$ python -q
>>> import numpy as np
>>> np.set_printoptions(precision=1, suppress=True, linewidth=160)
>>> rd = lambda a: np.round(a, 1) + 0
>>> K = 0.5 ** np.abs(np.subtract.outer(np.arange(9), np.arange(9)))
>>> rd(K)
array([[1. , 0.5, 0.2, 0.1, 0.1, 0. , 0. , 0. , 0. ],
       [0.5, 1. , 0.5, 0.2, 0.1, 0.1, 0. , 0. , 0. ],
       [0.2, 0.5, 1. , 0.5, 0.2, 0.1, 0.1, 0. , 0. ],
       [0.1, 0.2, 0.5, 1. , 0.5, 0.2, 0.1, 0.1, 0. ],
       [0.1, 0.1, 0.2, 0.5, 1. , 0.5, 0.2, 0.1, 0.1],
       [0. , 0.1, 0.1, 0.2, 0.5, 1. , 0.5, 0.2, 0.1],
       [0. , 0. , 0.1, 0.1, 0.2, 0.5, 1. , 0.5, 0.2],
       [0. , 0. , 0. , 0.1, 0.1, 0.2, 0.5, 1. , 0.5],
       [0. , 0. , 0. , 0. , 0.1, 0.1, 0.2, 0.5, 1. ]])
>>> W1 = np.array([[0, 3, 3, 2],
...     [1, 1, 1, 3],
...     [2, 0, 3, 1],
...     [2, 1, 1, 3],
...     [3, 1, 2, 1],
...     [0, 3, 0, 1],
...     [3, 3, 3, 3],
...     [3, 2, 3, 2],
...     [3, 0, 0, 3]])
>>> b = np.array([0, -2, 1, -2])
>>> act = np.maximum(K @ W1 + b, 0)
>>> (act > 0).mean(axis=0)
array([1., 1., 1., 1.])
>>> Z = np.array([[-3, 3, -3], [-1, 3, 3], [-1, 1, 0], [-2, -3, -2]])
>>> W1 @ Z
array([[-10,   6,   5],
       [-11,  -2,  -6],
       [-11,   6,  -8],
       [-14,   1,  -9],
       [-14,  11,  -8],
       [ -5,   6,   7],
       [-21,  12,  -6],
       [-18,  12,  -7],
       [-15,   0, -15]])
>>> (act @ Z).round(6).argmax(axis=1)
array([1, 1, 1, 1, 1, 1, 1, 1, 1])
>>> rng = np.random.default_rng(4420)
>>> B = K + rng.integers(-2, 3, (9, 2)) @ rng.integers(-2, 3, (2, 9))
>>> rd(B)
array([[ 1. ,  1.5,  3.2,  3.1,  0.1, -3. , -1. , -3. , -2. ],
       [ 0.5, -1. , -5.5, -5.8,  0.1,  6.1,  2. ,  6. ,  4. ],
       [-5.8, -0.5,  1. ,  0.5,  6.2, -2.9, -4.9, -3. , -1. ],
       [-5.9, -1.8, -2.5, -2. ,  6.5,  0.2, -3.9,  0.1,  1. ],
       [ 2.1,  1.1,  2.2,  2.5, -1. , -0.5,  1.2, -0.9, -0.9],
       [ 0. , -0.9, -2.9, -2.8,  0.5,  4. ,  1.5,  3.2,  2.1],
       [ 2. ,  0. , -0.9, -0.9, -1.8,  2.5,  3. ,  2.5,  1.2],
       [ 6. ,  2. ,  3. ,  3.1, -5.9,  0.2,  4.5,  1. , -0.5],
       [-2. ,  0. ,  1. ,  1. ,  2.1, -1.9, -1.8, -1.5,  0. ]])
>>> B - K
array([[ 0.,  1.,  3.,  3.,  0., -3., -1., -3., -2.],
       [ 0., -2., -6., -6.,  0.,  6.,  2.,  6.,  4.],
       [-6., -1.,  0.,  0.,  6., -3., -5., -3., -1.],
       [-6., -2., -3., -3.,  6.,  0., -4.,  0.,  1.],
       [ 2.,  1.,  2.,  2., -2., -1.,  1., -1., -1.],
       [ 0., -1., -3., -3.,  0.,  3.,  1.,  3.,  2.],
       [ 2.,  0., -1., -1., -2.,  2.,  2.,  2.,  1.],
       [ 6.,  2.,  3.,  3., -6.,  0.,  4.,  0., -1.],
       [-2.,  0.,  1.,  1.,  2., -2., -2., -2., -1.]])
>>> np.abs(B - K).sum(axis=1)
array([16., 32., 25., 25., 13., 16., 13., 25., 13.])
>>> rd(np.linalg.svd(B - K, compute_uv=False))
array([18.6, 17.7,  0. ,  0. ,  0. ,  0. ,  0. ,  0. ,  0. ])
>>> idx = rng.permutation(9)
>>> B = K[:, idx] * rng.choice([-1, 1], 9)
>>> rd(B)
array([[ 0. ,  0. ,  0.2,  0. , -0.5,  1. , -0.1,  0. ,  0.1],
       [ 0. , -0.1,  0.5,  0. , -1. ,  0.5, -0.1,  0. ,  0.2],
       [ 0. , -0.1,  1. , -0.1, -0.5,  0.2, -0.2,  0. ,  0.5],
       [ 0. , -0.2,  0.5, -0.1, -0.2,  0.1, -0.5,  0.1,  1. ],
       [ 0.1, -0.5,  0.2, -0.2, -0.1,  0.1, -1. ,  0.1,  0.5],
       [ 0.1, -1. ,  0.1, -0.5, -0.1,  0. , -0.5,  0.2,  0.2],
       [ 0.2, -0.5,  0.1, -1. ,  0. ,  0. , -0.2,  0.5,  0.1],
       [ 0.5, -0.2,  0. , -0.5,  0. ,  0. , -0.1,  1. ,  0.1],
       [ 1. , -0.1,  0. , -0.2,  0. ,  0. , -0.1,  0.5,  0. ]])
>>> U, _, Vh = np.linalg.svd(K.T @ B)
>>> rd(U @ Vh)
array([[ 0.,  0.,  0.,  0.,  0.,  1.,  0.,  0.,  0.],
       [ 0.,  0.,  0.,  0., -1.,  0.,  0.,  0.,  0.],
       [ 0.,  0.,  1.,  0.,  0.,  0.,  0.,  0.,  0.],
       [ 0.,  0.,  0.,  0.,  0.,  0.,  0.,  0.,  1.],
       [ 0.,  0.,  0.,  0.,  0.,  0., -1.,  0.,  0.],
       [ 0., -1.,  0.,  0.,  0.,  0.,  0.,  0.,  0.],
       [ 0.,  0.,  0., -1.,  0.,  0.,  0.,  0.,  0.],
       [ 0.,  0.,  0.,  0.,  0.,  0.,  0.,  1.,  0.],
       [ 1.,  0.,  0.,  0.,  0.,  0.,  0.,  0.,  0.]])
>>> rd(np.linalg.lstsq(K, B)[0])
array([[ 0.,  0.,  0.,  0.,  0.,  1.,  0.,  0.,  0.],
       [ 0.,  0.,  0.,  0., -1.,  0.,  0.,  0.,  0.],
       [ 0.,  0.,  1.,  0.,  0.,  0.,  0.,  0.,  0.],
       [ 0.,  0.,  0.,  0.,  0.,  0.,  0.,  0.,  1.],
       [ 0.,  0.,  0.,  0.,  0.,  0., -1.,  0.,  0.],
       [ 0., -1.,  0.,  0.,  0.,  0.,  0.,  0.,  0.],
       [ 0.,  0.,  0., -1.,  0.,  0.,  0.,  0.,  0.],
       [ 0.,  0.,  0.,  0.,  0.,  0.,  0.,  1.,  0.],
       [ 1.,  0.,  0.,  0.,  0.,  0.,  0.,  0.,  0.]])
>>> idx
array([8, 5, 2, 6, 1, 0, 4, 7, 3])
